$ python3 -q
>>> import numpy as np
>>> from numpy import linalg as LA
>>> np.set_printoptions(suppress=True, linewidth=160)
>>> m1 = np.loadtxt("w.csv", delimiter=",")
>>> print(m1)
[[ 1. -2.  2. -1.]
 [ 2. -1.  0.  1.]
 [ 2. -4.  3.  0.]
 [ 0. -2.  2.  0.]]
>>> other = np.array([[-6, 7, -4], [5, 0, 4], [-6, 4, 1], [9, 2, 1]])
>>> print(m1 @ other)
[[-37.  13. -11.]
 [ -8.  16. -11.]
 [-50.  26. -21.]
 [-22.   8.  -6.]]
>>> print(np.einsum("ij,ij->i", m1, m1))
[10.  6. 29.  8.]
>>> proj = np.triu(np.array([[5, 4, 1, 0], [6, 7, 6, 1], [5, 9, 4, 3], [7, 9, 2, 8]]), 1) + np.eye(4)
>>> other = proj @ m1 @ LA.inv(proj)
>>> print(LA.matrix_rank(other))
4
>>> print(np.round(np.poly(other), 4))
[ 1. -3.  1.  3. -2.]
>>> def softmax(z):
...     e = np.exp(z - z.max(axis=-1, keepdims=True))
...     return e / e.sum(axis=-1, keepdims=True)
... 
>>> print(np.round(softmax(m1[0] + -2), 4))
[0.2562 0.0128 0.6964 0.0347]
>>> print(softmax(m1).sum(axis=1))
[1. 1. 1. 1.]
>>> S = m1 @ m1.T / np.sqrt(4)
>>> print(softmax(S).round(6).argmax(axis=1))
[2 2 2 2]
>>> print(np.round(softmax(S + np.triu(np.full(S.shape, -np.inf), 1)), 4) + 0)
[[1.     0.     0.     0.    ]
 [0.1824 0.8176 0.     0.    ]
 [0.0015 0.     0.9985 0.    ]
 [0.0452 0.0022 0.9074 0.0452]]
>>> rng = np.random.default_rng(301742)
>>> idx = rng.integers(0, 3, 3)
>>> M = (idx[:, None] == idx) * 5 + np.eye(3)
>>> print(M)
[[6. 5. 0.]
 [5. 6. 0.]
 [0. 0. 6.]]
>>> # symmetric
>>> proj = np.triu(np.array([[-1, 1, 0], [-1, 0, 0], [2, 0, -1]]), 1) + np.eye(3)
>>> other = proj @ M @ LA.inv(proj)
>>> print(np.round(LA.det(other), 4))
66.0
>>> print(LA.matrix_rank(other))
3
>>> print(other)
[[11.  0.  0.]
 [ 5.  1.  0.]
 [ 0.  0.  6.]]
>>> print(np.poly(other))
[  1. -18.  83. -66.]
